$ ipython --no-banner

In [1]: import numpy as np

In [2]: np.set_printoptions(suppress=True, linewidth=140)

In [3]: def rd(a):
   ...:     return np.round(a, 1) + 0
   ...: 

In [4]: feats = np.load("test18.npy")

In [5]: feats
Out[5]: 
array([[-2.5, -3.1,  6.9,  0.3],
       [ 1.8, -3.9,  0. ,  0.9],
       [-0.1, -0.1,  0.1,  0. ],
       [-1. , -1.1,  2.4,  0. ],
       [-1.2, -1.8,  3.3,  0.6],
       [-3.1, -0.6,  5.7, -0.4],
       [ 1.8, -4.8,  1.6,  1.3],
       [ 1.3, -3.8,  0.6,  1. ],
       [ 1.4, -6.2,  2.4,  2. ],
       [-2.1, -1.5,  5.2, -0.4]])

In [6]: Xs = feats - feats.mean(axis=0)

In [7]: vecs = np.linalg.svd(Xs)[2][:2]

In [8]: Y = Xs - Xs @ vecs.T @ vecs

In [9]: rd(np.cov(Xs @ vecs.T, rowvar=False))
Out[9]: 
array([[10.1,  0. ],
       [ 0. ,  3.7]])

In [10]: np.linalg.norm(Y, axis=1).round(6).argmax()
Out[10]: np.int64(4)

In [11]: rd(np.linalg.norm(Y) / np.linalg.norm(Xs))
Out[11]: np.float64(0.1)

In [12]: G = np.cov(feats, rowvar=False)

In [13]: rd(feats.std(axis=0))
Out[13]: array([1.8, 1.9, 2.3, 0.7])

In [14]: np.argwhere(np.triu(np.abs(np.corrcoef(feats.T)) > 0.8, 1))
Out[14]: 
array([[0, 2],
       [0, 3],
       [1, 3]])

In [15]: np.argsort(-feats.std(axis=0).round(6), kind="stable")
Out[15]: array([2, 1, 0, 3])

In [16]: rd(G)
Out[16]: 
array([[ 3.5, -2.6, -3.9,  1.2],
       [-2.6,  3.9,  1.1, -1.4],
       [-3.9,  1.1,  5.9, -0.9],
       [ 1.2, -1.4, -0.9,  0.6]])

In [17]: Xs = (feats - feats.mean(axis=0)) / feats.std(axis=0)

In [18]: np.argwhere(np.abs(Xs) > 2)
Out[18]: array([], shape=(0, 2), dtype=int64)

In [19]: Xs.std(axis=0)
Out[19]: array([1., 1., 1., 1.])

In [20]: coef = np.linalg.lstsq(np.delete(Xs, 1, axis=1), Xs[:, 1])[0]

In [21]: np.abs(coef).argmax()
Out[21]: np.int64(0)

In [22]: rd(coef)
Out[22]: array([-1.3, -1. , -0.4])

In [23]: rd(1 - np.var(Xs[:, 1] - np.delete(Xs, 1, axis=1) @ coef))
Out[23]: np.float64(1.0)
